$ python -q
>>> import numpy as np
>>> import numpy.linalg as la
>>> np.set_printoptions(suppress=True, linewidth=140)
>>> def rd(a):
...     return np.round(a, 1) + 0
... 
>>> feats = np.load("layer7.npy")
>>> feats
array([[0., 0., 0., 0., 0., 0., 0., 5., 1.],
       [0., 0., 0., 0., 0., 0., 0., 2., 0.],
       [0., 0., 0., 0., 0., 0., 0., 3., 1.],
       [0., 0., 0., 0., 0., 0., 0., 5., 5.],
       [0., 0., 0., 0., 0., 0., 0., 2., 5.],
       [0., 0., 0., 0., 0., 0., 0., 2., 0.],
       [0., 0., 0., 0., 0., 0., 0., 5., 1.],
       [5., 2., 3., 5., 2., 2., 5., 0., 0.],
       [1., 0., 1., 5., 5., 0., 1., 0., 0.]])
>>> rd(la.eigvalsh(feats).min())
np.float64(-11.3)
>>> m1 = np.load("dump.npy")
>>> m1
array([[1, 0, 0, 0, 0, 0],
       [0, 1, 0, 0, 0, 0],
       [0, 0, 0, 1, 0, 0],
       [0, 0, 0, 0, 0, 1],
       [0, 0, 0, 0, 1, 0],
       [0, 0, 1, 0, 0, 0]])
>>> # 4 blocks once reordered
>>> theta = np.radians(90)
>>> Rm = np.eye(6)
>>> Rm[1, 1] = Rm[5, 5] = np.cos(theta)
>>> Rm[1, 5], Rm[5, 1] = -np.sin(theta), np.sin(theta)
>>> print(rd(Rm))
[[ 1.  0.  0.  0.  0.  0.]
 [ 0.  0.  0.  0.  0. -1.]
 [ 0.  0.  1.  0.  0.  0.]
 [ 0.  0.  0.  1.  0.  0.]
 [ 0.  0.  0.  0.  1.  0.]
 [ 0.  1.  0.  0.  0.  0.]]
>>> A2 = m1 @ Rm.T
>>> rd(la.det(Rm)), np.trace(Rm)
(np.float64(1.0), np.float64(4.0))
>>> print(np.allclose(m1 @ m1.T, A2 @ A2.T))
True
>>> rd(la.svd(m1, compute_uv=False)), rd(la.svd(A2, compute_uv=False))
(array([1., 1., 1., 1., 1., 1.]), array([1., 1., 1., 1., 1., 1.]))
>>> print(np.abs(A2 - m1).max(axis=0))
[0. 1. 0. 0. 0. 1.]
>>> O, Rm = la.qr(m1)
>>> abs(Rm[0, 0]), rd(la.norm(m1[:, 0]))
(np.float64(1.0), np.float64(1.0))
>>> O @ Rm
array([[1., 0., 0., 0., 0., 0.],
       [0., 1., 0., 0., 0., 0.],
       [0., 0., 0., 1., 0., 0.],
       [0., 0., 0., 0., 0., 1.],
       [0., 0., 0., 0., 1., 0.],
       [0., 0., 1., 0., 0., 0.]])
>>> np.trace(O @ O.T)
np.float64(6.0)
>>> O.shape, Rm.shape
((6, 6), (6, 6))
>>> np.abs(np.diag(Rm))
array([1., 1., 1., 1., 1., 1.])
>>> np.allclose(Rm.T @ Rm, m1.T @ m1)
True
>>> M = np.load("x.npy")
>>> print(M)
[[ 0  2 -4]
 [-2  0  6]
 [ 4 -6  0]]
>>> rng = np.random.default_rng(60076)
>>> A2 = M + rng.integers(-2, 3, (3, 2)) @ rng.integers(-2, 3, (2, 3))
>>> A2
array([[-1,  4, -5],
       [-4,  0,  6],
       [ 3, -4, -1]])
>>> print(np.abs(A2 - M).sum(axis=1))
[4 2 4]
>>> rd(M @ la.pinv(M) @ M)
array([[ 0.,  2., -4.],
       [-2.,  0.,  6.],
       [ 4., -6.,  0.]])
>>> print(la.lstsq(M[:-1].T, M[-1])[2])
2
>>> np.allclose(M[:-1].T @ la.lstsq(M[:-1].T, M[-1])[0], M[-1])
True
>>> np.einsum("ii->", M)
np.int64(0)
>>> rd(la.det(2 * M)), rd(la.det(M))
(np.float64(0.0), np.float64(0.0))
>>> np.kron(np.eye(2, dtype=int), M)
array([[ 0,  2, -4,  0,  0,  0],
       [-2,  0,  6,  0,  0,  0],
       [ 4, -6,  0,  0,  0,  0],
       [ 0,  0,  0,  0,  2, -4],
       [ 0,  0,  0, -2,  0,  6],
       [ 0,  0,  0,  4, -6,  0]])
>>> Z = np.array([[4, -2, 5, -3, 9, 1, 0, -4, 4], [-3, -5, -7, -9, -3, 9, -3, -5, 1]])
>>> X = np.repeat(Z, 39 // 2, axis=0)
>>> X = X + 0.3 * rng.normal(size=X.shape)
>>> rd(X)
array([[ 4.1, -1.6,  5. , -3.6,  8.6,  1.2, -0.2, -4.1,  3.6],
       [ 3.6, -2.2,  4.6, -3.1,  8.6,  1.2, -0.3, -4.4,  3.8],
       [ 3.7, -1.8,  4.8, -3.1,  9. ,  1.1,  0.2, -3.6,  4.1],
       [ 4.3, -2.3,  5. , -3. ,  9.5,  1.1, -0.2, -4.5,  4.3],
       [ 3.7, -1.3,  5.1, -3.4,  9. ,  1.2,  0.2, -3.7,  3.9],
       [ 4.1, -2. ,  4.6, -2.4,  8.9,  0.8,  0. , -3.9,  4.1],
       [ 3.9, -1.8,  4.8, -2.9,  9.1,  1.2,  0.3, -3.8,  3.8],
       [ 4. , -2. ,  5. , -2.8,  8.5,  1.1,  0. , -4.1,  4.2],
       [ 3.8, -1.9,  4.8, -2.5,  8.4,  0.8, -0.2, -3.7,  4. ],
       [ 3.7, -2.4,  5.1, -3.2,  9.1,  0.6,  0.4, -4.4,  3.6],
       [ 4.4, -2.2,  5.1, -3.2,  8.9,  0.9, -0.8, -3.8,  3.8],
       [ 3.8, -1.8,  4.6, -2.8,  8.9,  0.8, -0.3, -3.8,  4. ],
       [ 4.1, -2. ,  5.1, -2.9,  9.2,  1.5,  0. , -4. ,  3.6],
       [ 4.1, -1.5,  4.6, -3.2,  8.6,  0.8, -0.1, -3.8,  4.6],
       [ 4.1, -2.1,  5.1, -2.9,  8.6,  0.4,  0.3, -4.7,  4. ],
       [ 4. , -2.4,  4.9, -2.8,  9.3,  1. , -0.1, -4.1,  4. ],
       [ 3.8, -2.3,  4.7, -2.9,  9. ,  0.7,  0.2, -4. ,  3.7],
       [ 3.7, -1.7,  5.2, -2.9,  8.9,  1.6, -0.3, -3.8,  4.3],
       [ 3.9, -1.6,  5.8, -2.5,  8.9,  0.9, -0.2, -4.5,  3.7],
       [-3.2, -5.2, -7.1, -9.4, -3.1,  9.2, -2.9, -5. ,  1.1],
       [-2.7, -4.7, -6.6, -8.8, -3.1,  9.1, -3.6, -5.2,  0.9],
       [-2.9, -4.7, -7. , -9.4, -3.1,  8.6, -3. , -5.3,  1.4],
       [-3. , -5. , -6.9, -9.2, -3.5,  8.9, -2.7, -5.3,  1.5],
       [-3.7, -5.3, -7. , -8.6, -3.2,  9.2, -3.3, -5.1,  0.6],
       [-3.1, -4.9, -7.5, -8.5, -3.3,  9.1, -3.2, -5.1,  1.3],
       [-3.2, -4.7, -7. , -9.7, -3.2,  8.9, -2.8, -4.7,  1. ],
       [-3.5, -4.9, -6.9, -9.1, -3.2,  9.1, -2.8, -4.8,  1.4],
       [-3.1, -5.3, -6.9, -8.9, -2.5,  8.4, -2.6, -4.8,  0.7],
       [-3.2, -5. , -6.8, -8.9, -3.1,  9.1, -3.1, -5.4,  1.3],
       [-3.4, -4.7, -7.2, -8.4, -3.5,  9.4, -2.8, -5.2,  1.1],
       [-3.2, -5.5, -6.5, -8.8, -3.2,  9. , -2.8, -4.5,  0.4],
       [-3.3, -5.3, -7.2, -8.9, -3.4,  8.6, -3.1, -5.1,  1.4],
       [-3.2, -5.5, -7.3, -8.6, -3.3,  9.2, -3.7, -5. ,  0.8],
       [-3.3, -4.8, -6.6, -8.8, -3. ,  8.8, -3.5, -5.4,  0.6],
       [-3.4, -5.1, -6.8, -9. , -3.1,  8.3, -3. , -4.6,  1.1],
       [-2.7, -5.1, -6.5, -9. , -3. ,  8.7, -3. , -5. ,  0.8],
       [-2.5, -4.9, -7. , -8.7, -3.4,  9.2, -3.4, -5.3,  1.3],
       [-2.7, -5.1, -6.2, -8.8, -3.2,  9. , -3.2, -5.1,  1. ]])
>>> Xs = X - X.mean(axis=0)
>>> U, sigma, Vh = la.svd(Xs, full_matrices=False)
>>> rd(sigma)
array([66.3,  2.3,  2.2,  1.9,  1.9,  1.7,  1.5,  1.1,  1. ])
>>> np.abs(Vh[0]).argmax()
np.int64(4)
>>> la.matrix_rank(Xs)
np.int64(9)
>>> rd(Xs.mean(axis=0))
array([0., 0., 0., 0., 0., 0., 0., 0., 0.])
>>> rd((sigma ** 2).sum() ** 2 / (sigma ** 4).sum())
np.float64(1.0)
>>> rd(np.abs(Vh[-1]))
array([0.5, 0.4, 0.5, 0.1, 0. , 0. , 0.3, 0.1, 0.5])
>>> r0 = np.array([0, 1])
>>> rd(np.cross(X[7, :3], X[2, :3]))
array([-0.9, -0.8,  0.4])
>>> rd(np.convolve(X[7], r0))
array([ 0. ,  4. , -2. ,  5. , -2.8,  8.5,  1.1,  0. , -4.1,  4.2])
>>> w1 = np.array([[-2, -2, 2],
...     [2, -2, 0],
...     [1, 2, 1],
...     [-2, 1, 0],
...     [0, -2, 0],
...     [-2, -2, 0],
...     [-2, -2, 0],
...     [2, 1, 2],
...     [-1, 0, -2]])
>>> coef = np.array([1, 2, 2])
>>> hid = np.maximum(X @ w1 + coef, 0)
>>> print(rd((hid > 0).mean(axis=0)))
[0.  0.  0.1]
>>> Z = np.array([[3, -1, -3], [-2, -3, 3], [0, -3, -2]])
>>> print(rd(hid @ Z))
[[ 0.   0.   0. ]
 [ 0.   0.   0. ]
 [ 0.   0.   0. ]
 [ 0.   0.   0. ]
 [ 0.   0.   0. ]
 [ 0.   0.   0. ]
 [ 0.   0.   0. ]
 [ 0.   0.   0. ]
 [ 0.   0.   0. ]
 [ 0.   0.   0. ]
 [ 0.  -2.  -1.3]
 [ 0.   0.   0. ]
 [ 0.  -0.3 -0.2]
 [ 0.   0.   0. ]
 [ 0.   0.   0. ]
 [ 0.   0.   0. ]
 [ 0.   0.   0. ]
 [ 0.   0.   0. ]
 [ 0.   0.   0. ]
 [ 0.   0.   0. ]
 [ 0.   0.   0. ]
 [ 0.   0.   0. ]
 [ 0.   0.   0. ]
 [ 0.   0.   0. ]
 [ 0.   0.   0. ]
 [ 0.   0.   0. ]
 [ 0.   0.   0. ]
 [ 0.   0.   0. ]
 [ 0.   0.   0. ]
 [ 0.   0.   0. ]
 [ 0.   0.   0. ]
 [ 0.   0.   0. ]
 [ 0.   0.   0. ]
 [ 0.   0.   0. ]
 [ 0.   0.   0. ]
 [ 0.   0.   0. ]
 [ 0.   0.   0. ]
 [ 0.   0.   0. ]]
>>> w1 @ Z
array([[ -2,   2,  -4],
       [ 10,   4, -12],
       [ -1, -10,   1],
       [ -8,  -1,   9],
       [  4,   6,  -6],
       [ -2,   8,   0],
       [ -2,   8,   0],
       [  4, -11,  -7],
       [ -3,   7,   7]])
>>> A2 = np.array([[2, 1, 0, 0, 0, 2, 1],
...     [2, 2, 0, 2, 3, 2, 0],
...     [0, 1, 3, 1, 1, 2, 2],
...     [1, 3, 0, 1, 0, 1, 1],
...     [0, 2, 3, 1, 1, 1, 2],
...     [1, 3, 3, 0, 3, 3, 3],
...     [1, 1, 1, 1, 3, 2, 0]])
>>> J = np.tril(A2)
>>> J
array([[2, 0, 0, 0, 0, 0, 0],
       [2, 2, 0, 0, 0, 0, 0],
       [0, 1, 3, 0, 0, 0, 0],
       [1, 3, 0, 1, 0, 0, 0],
       [0, 2, 3, 1, 1, 0, 0],
       [1, 3, 3, 0, 3, 3, 0],
       [1, 1, 1, 1, 3, 2, 0]])
>>> # triangular
>>> labels = rng.permutation(6)
>>> A2 = m1[:, labels] * rng.choice([-1, 1], 6)
>>> A2
array([[ 0,  0,  0,  0,  0, -1],
       [ 0,  0,  0,  0, -1,  0],
       [ 0,  0, -1,  0,  0,  0],
       [ 0,  1,  0,  0,  0,  0],
       [-1,  0,  0,  0,  0,  0],
       [ 0,  0,  0,  1,  0,  0]])
>>> U, _, Vh = la.svd(m1.T @ A2)
>>> labels
array([4, 5, 3, 2, 1, 0])
>>> la.matrix_rank(J - J[0, 0] * np.eye(7))
np.int64(6)
>>> rd(np.sort(la.eigvals(J)))
array([0., 1., 1., 2., 2., 3., 3.])
>>> rd(la.norm(X))
np.float64(92.9)
>>> rd(X.sum(axis=0))
array([  15.4, -132.6,  -37. , -225.5,  108.5,  188.7,  -59.4, -172.5,   95. ])
>>> rd(np.abs(X).max())
np.float64(9.7)
>>> np.allclose(J @ J.T, J.T @ J)
False
>>> print(J @ J)
[[ 4  0  0  0  0  0  0]
 [ 8  4  0  0  0  0  0]
 [ 2  5  9  0  0  0  0]
 [ 9  9  0  1  0  0  0]
 [ 5 12 12  2  1  0  0]
 [11 24 27  3 12  9  0]
 [ 7 18 18  4  9  6  0]]
>>> U, sigma, Vh = la.svd(J)
>>> print(rd(sigma))
[8.4 3.7 3.5 2.  1.4 0.3 0. ]
>>> A2 = U[:, :6] @ np.diag(sigma[:6]) @ Vh[:6]
>>> rd(A2)
array([[2., 0., 0., 0., 0., 0., 0.],
       [2., 2., 0., 0., 0., 0., 0.],
       [0., 1., 3., 0., 0., 0., 0.],
       [1., 3., 0., 1., 0., 0., 0.],
       [0., 2., 3., 1., 1., 0., 0.],
       [1., 3., 3., 0., 3., 3., 0.],
       [1., 1., 1., 1., 3., 2., 0.]])
>>> rd(la.norm(J - A2, 2)), sigma[6]
(np.float64(0.0), np.float64(0.0))
>>> la.matrix_rank(J, rtol=0.05)
np.int64(5)
>>> labels = rng.integers(0, 2, 6)
>>> A = np.triu((labels[:, None] == labels) & (rng.random((6, 6)) < 0.8), 1).astype(int)
>>> A += A.T
>>> A
array([[0, 1, 1, 0, 1, 0],
       [1, 0, 1, 0, 1, 0],
       [1, 1, 0, 0, 1, 0],
       [0, 0, 0, 0, 0, 1],
       [1, 1, 1, 0, 0, 0],
       [0, 0, 0, 1, 0, 0]])
>>> # symmetric
>>> labels = rng.permutation(6)
>>> A2 = A[:, labels] * rng.choice([-1, 1], 6)
>>> A2
array([[-1,  0,  1,  0,  0, -1],
       [ 0,  0,  1,  0,  1, -1],
       [-1,  0,  0,  0,  1, -1],
       [ 0,  1,  0,  0,  0,  0],
       [-1,  0,  1,  0,  1,  0],
       [ 0,  0,  0,  1,  0,  0]])
>>> U, _, Vh = la.svd(A.T @ A2)
>>> rd(la.lstsq(A, A2)[0])
array([[ 0.,  0.,  0.,  0.,  1.,  0.],
       [-1.,  0.,  0.,  0.,  0.,  0.],
       [ 0.,  0.,  1.,  0.,  0.,  0.],
       [ 0.,  0.,  0.,  1.,  0.,  0.],
       [ 0.,  0.,  0.,  0.,  0., -1.],
       [ 0.,  1.,  0.,  0.,  0.,  0.]])
>>> labels
array([1, 5, 2, 3, 0, 4])
>>> labels = rng.permutation(6)
>>> labels
array([1, 0, 3, 5, 2, 4])
>>> A2 = A[labels][:, labels]
>>> rd(la.det(A2)), rd(la.det(A[labels]))
(np.float64(3.0), np.float64(3.0))
>>> np.trace(A2)
np.int64(0)
>>> np.allclose(A2, A)
False
>>> W0 = np.array([[-1.0, 1.0, 0.0, 0.0],
...     [0.0, -1.0, 1.0, 0.0],
...     [0.0, 0.0, -1.0, 1.0],
...     [0.0, 0.0, 0.0, -1.0]])
>>> W0
array([[-1.,  1.,  0.,  0.],
       [ 0., -1.,  1.,  0.],
       [ 0.,  0., -1.,  1.],
       [ 0.,  0.,  0., -1.]])
>>> # triangular: eigenvalues sit on the diagonal
>>> A2 = np.array([[-3, 5], [2, 5], [0, 1], [-1, -1], [-4, -3], [-2, -1], [4, -1]])
>>> print(np.einsum("ij,ij->i", J, J))
[ 4  8 10 11 15 37 17]
>>> A2.T @ J.T
array([[ -6,  -2,   2,   2,  -1, -15, -18],
       [ 10,  20,   8,  19,   9,  11,  -1]])
>>> la.matrix_rank(np.vstack([J, A2.T]))
np.int64(7)
>>> la.matrix_rank(J @ A2)
np.int64(2)
>>> np.vstack([J, A2.T]).shape
(9, 7)
>>> U, sigma, Vh = la.svd(J, full_matrices=False)
>>> print((sigma > 1e-8).sum())
6
>>> np.allclose(U * sigma @ Vh, J)
True
>>> U.shape, sigma.shape, Vh.shape
((7, 7), (7,), (7, 7))
>>> rd(np.cumsum(sigma ** 2) / np.sum(sigma ** 2))
array([0.7, 0.8, 0.9, 1. , 1. , 1. , 1. ])
>>> rd(Vh @ Vh.T)
array([[1., 0., 0., 0., 0., 0., 0.],
       [0., 1., 0., 0., 0., 0., 0.],
       [0., 0., 1., 0., 0., 0., 0.],
       [0., 0., 0., 1., 0., 0., 0.],
       [0., 0., 0., 0., 1., 0., 0.],
       [0., 0., 0., 0., 0., 1., 0.],
       [0., 0., 0., 0., 0., 0., 1.]])
>>> rd(U.T @ J @ Vh.T)
array([[8.4, 0. , 0. , 0. , 0. , 0. , 0. ],
       [0. , 3.7, 0. , 0. , 0. , 0. , 0. ],
       [0. , 0. , 3.5, 0. , 0. , 0. , 0. ],
       [0. , 0. , 0. , 2. , 0. , 0. , 0. ],
       [0. , 0. , 0. , 0. , 1.4, 0. , 0. ],
       [0. , 0. , 0. , 0. , 0. , 0.3, 0. ],
       [0. , 0. , 0. , 0. , 0. , 0. , 0. ]])
>>> rd(np.abs(Vh[0]))
array([0.2, 0.6, 0.5, 0.1, 0.5, 0.4, 0. ])
>>> rd(sigma)
array([8.4, 3.7, 3.5, 2. , 1.4, 0.3, 0. ])
>>> O, Rm = la.qr(W0)
>>> O @ Rm
array([[-1.,  1.,  0.,  0.],
       [ 0., -1.,  1.,  0.],
       [ 0.,  0., -1.,  1.],
       [ 0.,  0.,  0., -1.]])
>>> Rm
array([[-1.,  1.,  0.,  0.],
       [ 0., -1.,  1.,  0.],
       [ 0.,  0., -1.,  1.],
       [ 0.,  0.,  0., -1.]])
>>> O
array([[ 1.,  0.,  0.,  0.],
       [-0.,  1.,  0.,  0.],
       [-0., -0.,  1.,  0.],
       [-0., -0., -0.,  1.]])
>>> np.abs(np.diag(Rm))
array([1., 1., 1., 1.])
>>> A2 = np.array([[-0.2], [1.8], [0.7]])
>>> Z = np.array([[0.5, -1.3, -0.3, 0.3, 0.4, 0.3, 0.9, 1.0, -0.6]])
>>> K = A2 @ Z
>>> rd(K)
array([[-0.1,  0.3,  0.1, -0.1, -0.1, -0.1, -0.2, -0.2,  0.1],
       [ 0.9, -2.3, -0.5,  0.5,  0.7,  0.5,  1.6,  1.8, -1.1],
       [ 0.4, -0.9, -0.2,  0.2,  0.3,  0.2,  0.6,  0.7, -0.4]])
>>> rk = la.matrix_rank(K)
>>> rk
np.int64(1)
>>> null = la.svd(K)[2][rk:].T
>>> la.matrix_rank(K.T @ K), la.matrix_rank(K @ K.T)
(np.int64(1), np.int64(1))
>>> rd(K @ null)
array([[0., 0., 0., 0., 0., 0., 0., 0.],
       [0., 0., 0., 0., 0., 0., 0., 0.],
       [0., 0., 0., 0., 0., 0., 0., 0.]])
>>> print([int(la.matrix_rank(K[:, :j + 1])) for j in range(9)])
[1, 1, 1, 1, 1, 1, 1, 1, 1]
>>> print([int(la.matrix_rank(np.delete(K, i, axis=0))) for i in range(3)])
[1, 1, 1]
>>> null.shape
(9, 8)
